$ python3 -q
>>> import numpy as np
>>> np.set_printoptions(precision=2, suppress=True, linewidth=140)
>>> rnd = lambda a: np.round(a, 2) + 0
>>> feats = np.load("data.npy")
>>> feats
array([[ 7,  7,  8, 11,  4,  3,  3,  5,  5,  3,  7,  5],
       [ 9,  9, 10, 13,  6,  5,  5,  7,  7,  5,  9,  7],
       [ 8,  8,  9, 12,  5,  4,  4,  6,  6,  4,  8,  6],
       [ 6,  6,  7, 10,  3,  2,  2,  4,  4,  2,  6,  4]])
>>> C2 = feats.T @ feats
>>> np.linalg.matrix_rank(C2)
np.int64(2)
>>> (feats @ feats.T).shape
(4, 4)
>>> rnd(np.linalg.eigvalsh(C2)[::-1])
array([2136.74,    7.26,    0.  ,    0.  ,    0.  ,    0.  ,    0.  ,    0.  ,    0.  ,    0.  ,    0.  ,    0.  ])
>>> rank = np.linalg.matrix_rank(feats)
>>> rank
np.int64(2)
>>> null = np.linalg.svd(feats)[2][rank:].T
>>> [int(np.linalg.matrix_rank(feats[:i])) for i in range(1, len(feats) + 1)]
[1, 2, 2, 2]
>>> np.allclose(feats @ null, 0)
True
>>> np.linalg.matrix_rank(feats.T @ feats), np.linalg.matrix_rank(feats @ feats.T)
(np.int64(2), np.int64(2))
>>> null.shape
(12, 10)
>>> A2 = feats[0, 0] * feats[1:] - np.outer(feats[1:, 0], feats[0])
>>> A2
array([[ 0,  0, -2, -8,  6,  8,  8,  4,  4,  8,  0,  4],
       [ 0,  0, -1, -4,  3,  4,  4,  2,  2,  4,  0,  2],
       [ 0,  0,  1,  4, -3, -4, -4, -2, -2, -4,  0, -2]])
>>> np.linalg.matrix_rank(A2), np.linalg.matrix_rank(feats)
(np.int64(1), np.int64(2))
>>> Uu, sigma, Vt = np.linalg.svd(feats)
>>> vecs = Vt[:(sigma > 1e-8).sum()]
>>> rng = np.random.default_rng(70642)
>>> x0 = feats[1] + 3 * feats[3] + rng.integers(2) * np.eye(12)[6]
>>> x0
array([27., 27., 31., 43., 15., 11., 11., 19., 19., 11., 27., 19.])
>>> np.linalg.matrix_rank(np.vstack([feats, x0]))
np.int64(2)
>>> Uu, sigma, Vt = np.linalg.svd(feats)
>>> np.argmax(sigma[:-1] / (sigma[1:] + 1e-6)) + 1
np.int64(2)
>>> rnd(sigma)
array([46.22,  2.7 ,  0.  ,  0.  ])
>>> A2 = Uu[:, :2] @ np.diag(sigma[:2]) @ Vt[:2]
>>> rnd(A2)
array([[ 7.,  7.,  8., 11.,  4.,  3.,  3.,  5.,  5.,  3.,  7.,  5.],
       [ 9.,  9., 10., 13.,  6.,  5.,  5.,  7.,  7.,  5.,  9.,  7.],
       [ 8.,  8.,  9., 12.,  5.,  4.,  4.,  6.,  6.,  4.,  8.,  6.],
       [ 6.,  6.,  7., 10.,  3.,  2.,  2.,  4.,  4.,  2.,  6.,  4.]])
>>> rnd(np.abs(feats - A2).max())
np.float64(0.0)
>>> rnd(np.linalg.norm(feats - A2) / np.linalg.norm(feats))
np.float64(0.0)
